$ python3 -q
>>> import numpy as np
>>> np.set_printoptions(suppress=True, linewidth=120)
>>> F = np.load("x.npy")
>>> print(F)
[[1.   0.7  0.49 0.34 0.24 0.17 0.12 0.08 0.06]
 [0.7  1.   0.7  0.49 0.34 0.24 0.17 0.12 0.08]
 [0.49 0.7  1.   0.7  0.49 0.34 0.24 0.17 0.12]
 [0.34 0.49 0.7  1.   0.7  0.49 0.34 0.24 0.17]
 [0.24 0.34 0.49 0.7  1.   0.7  0.49 0.34 0.24]
 [0.17 0.24 0.34 0.49 0.7  1.   0.7  0.49 0.34]
 [0.12 0.17 0.24 0.34 0.49 0.7  1.   0.7  0.49]
 [0.08 0.12 0.17 0.24 0.34 0.49 0.7  1.   0.7 ]
 [0.06 0.08 0.12 0.17 0.24 0.34 0.49 0.7  1.  ]]
>>> evals, evecs = np.linalg.eigh(F)
>>> vec = np.array([9, 2, 7, 3, 3, 1, 9, 1, 2])
>>> print(vec @ F @ vec)
632.78
>>> print(np.round(np.linalg.eigvalsh(F[1:, 1:]), 2))
[0.19 0.2  0.24 0.33 0.5  0.86 1.78 3.9 ]
>>> print(round(float(vec @ F @ vec / (vec @ vec)), 2), round(float(evals[0]), 2), np.round(evals[-1], 2))
2.65 0.19 4.09
>>> print(np.round(np.abs(F).sum(axis=1).max(), 2), round(float(np.abs(evals).max()), 2))
4.54 4.09
>>> print(np.trace(F))
9.0
>>> print(np.allclose(F, F.T))
True
>>> evals, evecs = np.linalg.eigh(F)
>>> print(np.abs(evecs[:, -1]).round(6).argmax())
4
>>> E = np.array([[-5, 0, 0, 0, 0, 0, 0, 0],
...     [0, 2, 0, 0, 0, 0, 0, 0],
...     [0, 0, -3, 0, 0, 0, 0, 0],
...     [0, 0, 0, -2, 0, 0, 0, 0],
...     [0, 0, 0, 0, 3, 0, 0, 0],
...     [0, 0, 0, 0, 0, -4, 0, 0],
...     [0, 0, 0, 0, 0, 0, 1, 0],
...     [0, 0, 0, 0, 0, 0, 0, -3]])
>>> # 8 groups of indices that never mix
>>> evals, evecs = np.linalg.eigh(E)
>>> print(evecs.T @ E @ evecs)
[[-5.  0.  0.  0.  0.  0.  0.  0.]
 [ 0. -4.  0.  0.  0.  0.  0.  0.]
 [ 0.  0. -3.  0.  0.  0.  0.  0.]
 [ 0.  0.  0. -3.  0.  0.  0.  0.]
 [ 0.  0.  0.  0. -2.  0.  0.  0.]
 [ 0.  0.  0.  0.  0.  1.  0.  0.]
 [ 0.  0.  0.  0.  0.  0.  2.  0.]
 [ 0.  0.  0.  0.  0.  0.  0.  3.]]
>>> print(evals.sum(), np.trace(E))
-11.0 -11
>>> print(np.abs(evecs[:, -1]).round(6).argmax())
4
